$ python3 -q
>>> import numpy as np
>>> import numpy.linalg as la
>>> np.set_printoptions(suppress=True, linewidth=200)
>>> tidy = lambda a: np.round(a, 2) + 0
>>> data = np.diag(np.array([2, 2, -1, 1]))
>>> data
array([[ 2,  0,  0,  0],
       [ 0,  2,  0,  0],
       [ 0,  0, -1,  0],
       [ 0,  0,  0,  1]])
>>> # triangular: eigenvalues sit on the diagonal
>>> w, vecs = la.eig(data)
>>> tidy(np.sort(la.eigvals(la.inv(data))))
array([-1. ,  0.5,  0.5,  1. ])
>>> print(np.prod(w))
-4.0
>>> w
array([ 2.,  2., -1.,  1.])
>>> data @ vecs[:, 0] - w[0] * vecs[:, 0]
array([0., 0., 0., 0.])
>>> A2 = la.inv(data)
>>> tidy(la.inv(A2))
array([[ 2.,  0.,  0.,  0.],
       [ 0.,  2.,  0.,  0.],
       [ 0.,  0., -1.,  0.],
       [ 0.,  0.,  0.,  1.]])
>>> print(np.allclose(A2, data.T))
False
>>> (np.abs(A2) > 1e-9).astype(int)
array([[1, 0, 0, 0],
       [0, 1, 0, 0],
       [0, 0, 1, 0],
       [0, 0, 0, 1]])
>>> tidy(la.cond(data))
np.float64(2.0)
>>> la.matrix_rank(data - data[0, 0] * np.eye(4))
np.int64(2)
>>> la.matrix_power(data - np.diag(np.diag(data)), 4)
array([[0, 0, 0, 0],
       [0, 0, 0, 0],
       [0, 0, 0, 0],
       [0, 0, 0, 0]])
>>> W0 = np.array([[7, 2, 7, 2, 7, 2],
...     [8, 3, 8, 3, 8, 3],
...     [3, 3, 3, 3, 3, 3],
...     [7, 2, 7, 2, 7, 2],
...     [8, 3, 8, 3, 8, 3],
...     [3, 3, 3, 3, 3, 3]])
>>> left, sigma, VT = la.svd(W0)
>>> vecs = VT[:(sigma > 1e-8).sum()]
>>> rng = np.random.default_rng(7573)
>>> x0 = W0[0] + -2 * W0[5] + rng.integers(2) * np.eye(6)[4]
>>> x0
array([ 1., -4.,  1., -4.,  2., -4.])
>>> la.matrix_rank(np.vstack([W0, x0]))
np.int64(3)
>>> tidy(la.norm(x0 - vecs.T @ vecs @ x0))
np.float64(0.82)
>>> np.unique(W0.round(6), axis=0).shape
(3, 6)
>>> A2 = W0 / la.norm(W0, axis=1, keepdims=True)
>>> gram = A2 @ A2.T
>>> tidy(np.degrees(np.arccos(np.clip(gram[0, 1], -1, 1))))
np.float64(4.61)
>>> (np.abs(gram) > 0.9).astype(int)
array([[1, 1, 0, 1, 1, 0],
       [1, 1, 1, 1, 1, 1],
       [0, 1, 1, 0, 1, 1],
       [1, 1, 0, 1, 1, 0],
       [1, 1, 1, 1, 1, 1],
       [0, 1, 1, 0, 1, 1]])
>>> tidy(gram)
array([[1.  , 1.  , 0.87, 1.  , 1.  , 0.87],
       [1.  , 1.  , 0.91, 1.  , 1.  , 0.91],
       [0.87, 0.91, 1.  , 0.87, 0.91, 1.  ],
       [1.  , 1.  , 0.87, 1.  , 1.  , 0.87],
       [1.  , 1.  , 0.91, 1.  , 1.  , 0.91],
       [0.87, 0.91, 1.  , 0.87, 0.91, 1.  ]])
>>> np.argwhere(np.triu(np.abs(gram) > 0.95, 1))
array([[0, 1],
       [0, 3],
       [0, 4],
       [1, 3],
       [1, 4],
       [2, 5],
       [3, 4]])
>>> (gram - 2 * np.eye(6)).round(6).argmax(axis=1)
array([3, 4, 5, 0, 1, 2])
>>> w, vecs = la.eigh(gram)
>>> print(tidy(vecs @ np.diag(w) @ vecs.T))
[[1.   1.   0.87 1.   1.   0.87]
 [1.   1.   0.91 1.   1.   0.91]
 [0.87 0.91 1.   0.87 0.91 1.  ]
 [1.   1.   0.87 1.   1.   0.87]
 [1.   1.   0.91 1.   1.   0.91]
 [0.87 0.91 1.   0.87 0.91 1.  ]]
>>> tidy(la.eigvalsh(gram + 4 * np.eye(6)))
array([4.  , 4.  , 4.  , 4.  , 4.29, 9.71])
>>> tidy(la.eigvalsh(gram @ gram))
array([ 0.  ,  0.  ,  0.  ,  0.  ,  0.08, 32.61])
>>> np.unique(w.round(6) + 0, return_counts=True)[1]
array([4, 1, 1])
>>> A = np.load("x.npy")
>>> A
array([[  2.24,  -0.12,  -6.71],
       [ -1.88,   0.69,  -3.36],
       [ -1.64,  -0.13,   8.04],
       [ -2.02,   0.48,  -6.15],
       [  1.21,  -0.15,  -2.57],
       [  0.08,  -0.27,   2.82],
       [ -0.29,  -0.59,  -5.66],
       [  4.26,   0.55,  10.31],
       [  3.05,   0.07,   3.27],
       [  4.28,   0.49,  -4.92],
       [  0.75,  -0.29,  -7.89],
       [  2.6 ,   0.07,   3.45],
       [  0.79,  -0.42,  -0.63],
       [ -1.41,   0.04,   1.3 ],
       [  2.58,   0.26,   4.92],
       [ -0.41,   0.09,   0.64],
       [  3.66,   0.25,  14.82],
       [  2.07,  -0.5 ,   1.6 ],
       [  1.69,  -0.36,  -5.81],
       [  1.8 ,   0.08,   0.95],
       [  0.87,  -0.17,  14.02],
       [ -3.31,  -0.72,  18.76],
       [ -1.14,   0.05,  -0.86],
       [  2.54,   0.48,   0.45],
       [  4.04,   0.29,   6.74],
       [ -0.34,  -0.27,   7.76],
       [ -0.12,  -0.2 , -18.19],
       [ -2.95,   0.36,   2.78],
       [  1.91,  -0.36,  -7.29],
       [ -1.25,   0.01,  17.42],
       [  2.04,  -0.25,  -8.37],
       [ -0.21,  -0.03,   6.49]])
>>> labels = rng.permutation(6)
>>> labels
array([4, 1, 5, 2, 0, 3])
>>> A2 = W0[labels][:, labels]
>>> print(np.diag(A2))
[8 3 3 3 7 2]
>>> print(np.trace(A2))
26
>>> print(tidy(np.sort(np.abs(la.eigvals(A2)))))
[ 0.  0.  0.  0.  0. 26.]
>>> E = np.load("case8.npy")
>>> E
array([[  2,   1,   3,  -3,  -3],
       [  2,   1,   1,  -1,  -3],
       [ -1,   3,   2,   0,  -1],
       [ -2,   1,  -1,   2,  -2],
       [ -3,   4,   1,   2,  -2],
       [ -3,   1,   4,   4,  -2],
       [  0,   2,   6,   6,  -5],
       [ -1,  -1,   3,   6,  -3],
       [ -2,  -4,   4,   8,  -1],
       [ -4,  -1,   2,   6,   1],
       [ -3,  -4,  -1,   4,   1],
       [ -3,  -7,   0,   7,   3],
       [  0, -10,  -3,  10,   6],
       [  3, -13,  -4,   8,   3],
       [  4, -13,  -6,   6,   1],
       [  3, -11,  -6,   8,   0],
       [  2, -13,  -4,  11,  -1],
       [ -1, -11,  -3,  13,  -1],
       [  0,  -8,  -2,  14,   0],
       [ -3, -10,   1,  15,   0],
       [  0,  -7,   1,  18,   2],
       [  2,  -9,  -1,  16,  -1],
       [ -1, -12,  -1,  16,  -4],
       [ -2, -14,  -4,  19,  -7],
       [ -1, -16,  -4,  19,  -6],
       [  2, -18,  -4,  21,  -8]])
>>> Xc = E - E.mean(axis=0)
>>> vecs = la.svd(Xc)[2][:1]
>>> A2 = Xc - Xc @ vecs.T @ vecs
>>> tidy(A2.std(axis=0))
array([2.14, 1.7 , 2.25, 2.39, 3.08])
>>> tidy(np.cov(Xc @ vecs.T, rowvar=False))
np.float64(85.07)
>>> Z = np.array([[0.4, 1.3, 0.5, -0.1],
...     [-2.1, 0.9, -0.1, 1.5],
...     [1.3, -1.4, -0.1, 0.2]])
>>> J = np.array([[2, 1, 0],
...     [1, 1, 2],
...     [0, 2, 2],
...     [1, 0, 2],
...     [0, 1, 3],
...     [2, 2, 3],
...     [1, 0, 0],
...     [2, 0, 0],
...     [1, 1, 2],
...     [2, 3, 2],
...     [0, 3, 3],
...     [2, 2, 0],
...     [3, 1, 2],
...     [0, 0, 0],
...     [3, 2, 1],
...     [3, 1, 0],
...     [0, 0, 0],
...     [0, 0, 0],
...     [2, 2, 3],
...     [0, 0, 3]]) @ Z + 0.3 * rng.normal(size=(20, 4))
>>> tidy(J)
array([[-1.51,  3.49,  0.61,  1.59],
       [ 0.87, -0.29,  0.78,  1.37],
       [-1.74, -0.56, -0.62,  3.54],
       [ 3.4 , -1.89,  0.57, -0.09],
       [ 1.43, -3.  , -0.32,  2.22],
       [ 1.06,  0.05,  1.  ,  3.55],
       [ 0.48,  1.69, -0.19,  0.33],
       [ 0.24,  2.55,  1.04, -0.08],
       [ 1.12, -0.65,  0.5 ,  1.75],
       [-2.56,  2.54,  0.17,  4.7 ],
       [-2.74, -1.48, -0.34,  5.16],
       [-3.26,  5.02,  0.12,  2.97],
       [ 2.1 ,  2.4 ,  1.23,  1.53],
       [-0.24, -0.32,  0.41, -0.19],
       [-1.83,  4.95,  1.23,  2.64],
       [-0.96,  4.97,  1.04,  1.13],
       [-0.02, -0.18,  0.35, -0.11],
       [-0.34, -0.07, -0.18, -0.49],
       [ 0.46,  0.02,  0.01,  3.65],
       [ 4.18, -4.53, -0.74,  0.81]])
>>> gram = np.cov(J, rowvar=False)
>>> tidy(J.std(axis=0))
array([1.92, 2.58, 0.59, 1.66])
>>> gram.shape
(4, 4)
>>> np.argwhere(np.triu(np.abs(np.corrcoef(J.T)) > 0.8, 1))
array([], shape=(0, 2), dtype=int64)
>>> hat = J @ la.solve(J.T @ J, J.T)
>>> print(tidy(la.eigvalsh(hat)))
[0. 0. 0. 0. 0. 0. 0. 0. 0. 0. 0. 0. 0. 0. 0. 0. 1. 1. 1. 1.]
>>> tidy(hat @ J[:, 2])
array([ 0.61,  0.78, -0.62,  0.57, -0.32,  1.  , -0.19,  1.04,  0.5 ,  0.17, -0.34,  0.12,  1.23,  0.41,  1.23,  1.04,  0.35, -0.18,  0.01, -0.74])
>>> tidy(np.diag(hat))
array([0.09, 0.14, 0.2 , 0.2 , 0.15, 0.26, 0.23, 0.13, 0.09, 0.22, 0.46, 0.31, 0.29, 0.11, 0.22, 0.2 , 0.05, 0.01, 0.18, 0.47])
>>> Xc = J - J.mean(axis=0)
>>> vecs = la.svd(Xc)[2][:3]
>>> A2 = Xc - Xc @ vecs.T @ vecs
>>> tidy(A2.std(axis=0))
array([0.08, 0.08, 0.34, 0.01])
>>> labels = rng.integers(0, 3, 6)
>>> X = (labels[:, None] == labels) * -1 + np.eye(6)
>>> X
array([[ 0.,  0.,  0.,  0.,  0.,  0.],
       [ 0.,  0., -1., -1., -1., -1.],
       [ 0., -1.,  0., -1., -1., -1.],
       [ 0., -1., -1.,  0., -1., -1.],
       [ 0., -1., -1., -1.,  0., -1.],
       [ 0., -1., -1., -1., -1.,  0.]])
>>> # symmetric
>>> A2 = np.array([[1, 3], [5, 3], [4, 2], [1, -1], [-4, -2], [5, 1]])
>>> X @ A2
array([[  0.,   0.],
       [ -6.,   0.],
       [ -7.,  -1.],
       [-10.,  -4.],
       [-15.,  -5.],
       [ -6.,  -2.]])
>>> np.einsum("ik,kj->ij", X, A2)
array([[  0.,   0.],
       [ -6.,   0.],
       [ -7.,  -1.],
       [-10.,  -4.],
       [-15.,  -5.],
       [ -6.,  -2.]])
>>> np.einsum("ij,ij->i", X, X)
array([0., 4., 4., 4., 4., 4.])
>>> np.einsum("ij->j", X)
array([ 0., -4., -4., -4., -4., -4.])
>>> A2.T @ X.T
array([[  0.,  -6.,  -7., -10., -15.,  -6.],
       [  0.,   0.,  -1.,  -4.,  -5.,  -2.]])
>>> F = np.triu(rng.random((3, 3)) < 0.8, 1).astype(int)
>>> F = F + F.T
>>> F
array([[0, 1, 1],
       [1, 0, 0],
       [1, 0, 0]])
>>> # columns 1 and 2 are equal
>>> w, vecs = la.eigh(F)
>>> x0 = np.array([1, 3, 0])
>>> np.abs(F).sum(axis=1).max(), tidy(np.abs(w).max())
(np.int64(2), np.float64(1.41))
>>> x0 @ F @ x0
np.int64(6)
>>> (np.sign(vecs[:, -1].round(6)) == np.sign(vecs[0, -1].round(6))).astype(int)
array([1, 1, 1])
>>> [round(float(la.det(F[:i, :i])), 2) + 0 for i in range(1, 4)]
[0.0, -1.0, 0.0]
>>> np.all(la.eigvalsh(F) > 0)
np.False_
>>> [round(float(x), 2) for x in la.svd(F, compute_uv=False)[:3]]
[1.41, 1.41, 0.0]
>>> hat = np.triu(np.array([[0, 0, 0], [1, 2, 4], [5, 5, 2]]), 1) + np.eye(3)
>>> A2 = hat @ F @ la.inv(hat)
>>> hat @ F - F @ hat
array([[ 0.,  0., -4.],
       [ 4.,  0.,  0.],
       [ 0.,  0.,  0.]])
>>> tidy(np.poly(A2))
array([ 1.,  0., -2.,  0.])
>>> la.matrix_rank(A2)
np.int64(2)
>>> np.trace(A2), np.trace(F)
(np.float64(0.0), np.int64(0))
>>> print(A2)
[[ 0.  1. -3.]
 [ 5.  0.  0.]
 [ 1.  0.  0.]]
>>> K = np.arange(24).reshape(4, 6) + -3
>>> K
array([[-3, -2, -1,  0,  1,  2],
       [ 3,  4,  5,  6,  7,  8],
       [ 9, 10, 11, 12, 13, 14],
       [15, 16, 17, 18, 19, 20]])
>>> # null space of dimension 4
>>> np.count_nonzero(K)
np.int64(23)
>>> np.abs(K).max()
np.int64(20)
>>> K - K[0]
array([[ 0,  0,  0,  0,  0,  0],
       [ 6,  6,  6,  6,  6,  6],
       [12, 12, 12, 12, 12, 12],
       [18, 18, 18, 18, 18, 18]])
>>> K[4]
Traceback (most recent call last):
  File "<python-input-105>", line 1, in <module>
    K[4]
    ~^^^
IndexError: index 4 is out of bounds for axis 0 with size 4
>>> K.mean(axis=0)
array([ 6.,  7.,  8.,  9., 10., 11.])
>>> K.sum(axis=1)
array([ -3,  33,  69, 105])
>>> r = la.matrix_rank(K)
>>> print(r)
2
>>> ns = la.svd(K)[2][r:].T
>>> tidy(ns @ ns.T)
array([[ 0.48, -0.38, -0.24, -0.1 ,  0.05,  0.19],
       [-0.38,  0.7 , -0.21, -0.12, -0.04,  0.05],
       [-0.24, -0.21,  0.82, -0.15, -0.12, -0.1 ],
       [-0.1 , -0.12, -0.15,  0.82, -0.21, -0.24],
       [ 0.05, -0.04, -0.12, -0.21,  0.7 , -0.38],
       [ 0.19,  0.05, -0.1 , -0.24, -0.38,  0.48]])
